$ ipython --no-banner

In [1]: import numpy as np

In [2]: np.set_printoptions(precision=2, suppress=True, linewidth=120)

In [3]: rd = lambda a: np.round(a, 2) + 0

In [4]: E = np.load("data.npy")

In [5]: E
Out[5]: 
array([[ 0., -1.,  0.,  0.],
       [-1.,  2., -1.,  0.],
       [ 0., -1.,  3., -1.],
       [ 0.,  0., -1.,  0.]])

In [6]: # equal to its transpose

In [7]: vals, vecs = np.linalg.eigh(E)

In [8]: x = np.array([1, 2, 3, 2])

In [9]: x @ E @ x
Out[9]: np.float64(7.0)

In [10]: Q, vecs = np.linalg.qr(E[:, :3])[0], np.linalg.qr(E[:, 3:])[0]

In [11]: sig = np.linalg.svd(Q.T @ vecs, compute_uv=False)

In [12]: rd(np.linalg.norm(Q @ Q.T - vecs @ vecs.T, 2))
Out[12]: np.float64(1.0)

In [13]: rd(sig)
Out[13]: array([0.95])

In [14]: C = np.sign(np.array([[-7, -6, 9, -7], [5, 6, 0, 4], [8, 7, 0, -1], [-6, -3, 8, -1]]))

In [15]: out = (np.tril(C, -1) + np.eye(4)) @ (np.triu(C, 1) + np.eye(4))

In [16]: vals = np.array([3, 3, -3, -3])

In [17]: mat = np.rint(out * vals @ np.linalg.inv(out)) + 0

In [18]: mat
Out[18]: 
array([[ 3.,  6., -6.,  0.],
       [ 0., -3.,  0., -6.],
       [ 0.,  0., -3., -6.],
       [ 0.,  0.,  0.,  3.]])

In [19]: rng = np.random.default_rng(90095)

In [20]: labels = rng.permutation(4)

In [21]: labels
Out[21]: array([2, 0, 1, 3])

In [22]: out = mat[labels][:, labels]

In [23]: np.allclose(out, mat)
Out[23]: False

In [24]: rd(np.sort(np.abs(np.linalg.eigvals(out))))
Out[24]: array([3., 3., 3., 3.])

In [25]: Q, r_ = np.linalg.qr(mat)

In [26]: Q
Out[26]: 
array([[ 1.,  0.,  0.,  0.],
       [-0.,  1.,  0.,  0.],
       [-0., -0.,  1.,  0.],
       [-0., -0., -0.,  1.]])

In [27]: abs(r_[0, 0]), rd(np.linalg.norm(mat[:, 0]))
Out[27]: (np.float64(3.0), np.float64(3.0))

In [28]: W1 = np.array([[-1, 0], [-2, 3], [-1, -3], [0, -2]])

In [29]: c = np.array([-2, 3])

In [30]: hid = np.maximum(mat @ W1 + c, 0)

In [31]: hid
Out[31]: 
array([[ 0., 39.],
       [ 4.,  6.],
       [ 1., 24.],
       [ 0.,  0.]])

In [32]: (hid > 0).mean(axis=0)
Out[32]: array([0.5 , 0.75])

In [33]: C = np.array([[3, 0], [3, 2]])

In [34]: hid @ C
Out[34]: 
array([[117.,  78.],
       [ 30.,  12.],
       [ 75.,  48.],
       [  0.,   0.]])

In [35]: W1 @ C
Out[35]: 
array([[ -3,   0],
       [  3,   6],
       [-12,  -6],
       [ -6,  -4]])
